$ python3 -q
>>> import numpy as np
>>> np.set_printoptions(precision=3, suppress=True, linewidth=160, sign=" ")
>>> rd = lambda a: np.round(a, 3) + 0
>>> data = np.load("out18.npy")
>>> print(data)
[[-17.407   1.897 -11.57 ]
 [ -7.306  -0.67   -4.615]
 [ -1.709  -0.928  -0.755]
 [ -0.113  -0.109  -0.006]
 [ -0.039  -0.039  -0.001]
 [  0.071   0.072  -0.003]
 [  0.665   0.659  -0.203]
 [  0.719   0.7    -0.231]
 [  1.051   0.9    -0.4  ]
 [  1.095   0.919  -0.422]
 [  1.903   1.086  -0.743]
 [  2.249   1.084  -0.842]
 [  3.075   0.987  -1.012]
 [  5.905   0.203  -1.184]
 [  8.     -0.567  -1.092]
 [ 15.116  -3.6    -0.157]]
>>> C2 = np.cov(data, rowvar=False)
>>> print(np.argwhere(np.triu(np.abs(np.corrcoef(data.T)) > 0.8, 1)))
[]
>>> J = np.load("sample15.npy")
>>> J
array([[ 0,  1,  1],
       [-1,  0,  0],
       [-1,  0,  0]])
>>> x = np.array([3, 0, 3])
>>> rd(np.linalg.svd(J, compute_uv=False))
array([ 1.414,  1.414,  0.   ])
>>> rd(np.linalg.det(J))
np.float64(0.0)
>>> x @ J @ x
np.int64(0)
>>> O = np.linalg.solve(np.eye(3) - J, np.eye(3) + J)
>>> rd(O @ O.T)
array([[ 1.,  0.,  0.],
       [ 0.,  1.,  0.],
       [ 0.,  0.,  1.]])
>>> rd(np.linalg.det(O))
np.float64(1.0)
>>> Xs = data - data.mean(axis=0)
>>> Uu, sv, Vh = np.linalg.svd(Xs, full_matrices=False)
>>> np.searchsorted(np.cumsum(sv ** 2) / (sv ** 2).sum(), 0.9) + 1
np.int64(1)
>>> print(np.linalg.matrix_rank(Xs))
3
>>> np.abs(Uu[:, 0]).argmax()
np.int64(0)
>>> rng = np.random.default_rng(37)
>>> M2 = J + rng.integers(-2, 3, (3, 2)) @ rng.integers(-2, 3, (2, 3))
>>> M2
array([[-5,  1,  3],
       [ 0,  3, -1],
       [-1, -5,  1]])
>>> np.linalg.matrix_rank(M2 - J, tol=1e-8)
np.int64(2)
>>> np.abs(M2 - J).sum(axis=1)
array([ 7,  5,  6])
>>> rd(np.linalg.svd(M2 - J, compute_uv=False))
array([ 6.265,  5.173,  0.   ])
>>> print(M2 - J)
[[-5  0  2]
 [ 1  3 -1]
 [ 0 -5  1]]
>>> rd(np.abs(np.linalg.svd(M2)[2][-1]))
array([ 0.525,  0.121,  0.843])
>>> round(np.log10(np.linalg.cond(M2)))
1
>>> np.argsort(-np.linalg.norm(M2, axis=0).round(6), kind="stable")[:3]
array([ 1,  0,  2])
>>> arr = np.array([[1, -2, 4, -8], [1, -1, 1, -1], [1, 0, 0, 0], [1, 1, 1, 1]])
>>> hat = np.triu(np.array([[3, 1, 3, 1], [0, 2, 0, 3], [0, 1, 3, 1], [3, 1, 2, 2]]), 1) + np.eye(4)
>>> M2 = hat @ arr @ np.linalg.inv(hat)
>>> rd(np.linalg.det(M2))
np.float64(12.0)
>>> np.trace(M2), np.trace(arr)
(np.float64(1.0), np.int64(1))
>>> np.linalg.matrix_rank(M2)
np.int64(4)
>>> rd(np.poly(M2))
array([ 1., -1.,  6., 22., 12.])
>>> hat @ arr - arr @ hat
array([[ 5., -1., -1.,  1.],
       [ 3.,  2.,  0.,  4.],
       [ 1.,  0., -2.,  0.],
       [ 0., -1., -3., -5.]])
>>> F = np.array([[0.0, 1.0, 1.0, 2.0],
...     [1.0, 0.0, 0.0, 0.0],
...     [1.0, 0.0, 0.0, 0.0],
...     [2.0, 0.0, 0.0, 0.0]])
>>> z = rng.permutation(4)
>>> z
array([ 3,  0,  2,  1])
>>> M2 = F[z][:, z]
>>> print(np.trace(M2))
0.0
>>> M2 = np.array([[4], [4], [1], [4]])
>>> basis = np.array([[2, 0, 1, 1]])
>>> W0 = M2 @ basis + 0.1 * rng.normal(size=(4, 4))
>>> rd(W0)
array([[ 8.061,  0.149,  3.851,  4.097],
       [ 8.112,  0.002,  3.866,  3.936],
       [ 1.964,  0.069,  1.09 ,  0.901],
       [ 7.99 , -0.003,  3.983,  4.095]])
>>> Uu, sv, Vh = np.linalg.svd(W0)
>>> np.argmax(sv[:-1] / (sv[1:] + 1e-6)) + 1
np.int64(1)
>>> M2 = Uu[:, :1] @ np.diag(sv[:1]) @ Vh[:1]
>>> rd(np.linalg.norm(W0 - M2) / np.linalg.norm(W0))
np.float64(0.016)
>>> print(np.linalg.matrix_rank(M2))
1
>>> print(np.linalg.matrix_rank(W0, rtol=0.05))
1
>>> mat = np.loadtxt("arr.csv", delimiter=",")
>>> rd(mat)
array([[ 0.4  ,  0.1  ,  0.2  ,  0.3  ],
       [ 0.231,  0.385,  0.231,  0.154],
       [ 0.182,  0.364,  0.182,  0.273],
       [ 0.278,  0.111,  0.278,  0.333]])
>>> np.allclose(mat, mat.T)
False
>>> rd(np.linalg.det(mat))
np.float64(-0.003)
>>> rd(np.trace(mat))
np.float64(1.3)
>>> x = np.array([0, 3, -1, -1])
>>> h1 = np.maximum(mat @ x, 0)
>>> rd(mat * (h1 > 1e-9)[:, None])
array([[ 0.   ,  0.   ,  0.   ,  0.   ],
       [ 0.231,  0.385,  0.231,  0.154],
       [ 0.182,  0.364,  0.182,  0.273],
       [ 0.   ,  0.   ,  0.   ,  0.   ]])
>>> rd(np.maximum(mat @ (3 * x), 0))
array([ 0.   ,  2.308,  1.909,  0.   ])
>>> print(np.flatnonzero(h1 > 1e-9))
[ 1  2]
>>> vals, evecs = np.linalg.eig(mat)
>>> print(rd(np.sort(np.linalg.eigvals(mat.T))))
[-0.087  0.127  0.26   1.   ]
>>> print(rd(mat @ evecs[:, 0] - vals[0] * evecs[:, 0]))
[ 0.  0.  0.  0.]
>>> rd(np.prod(vals))
np.float64(-0.003)
>>> print(rd(vals))
[ 1.    -0.087  0.127  0.26 ]
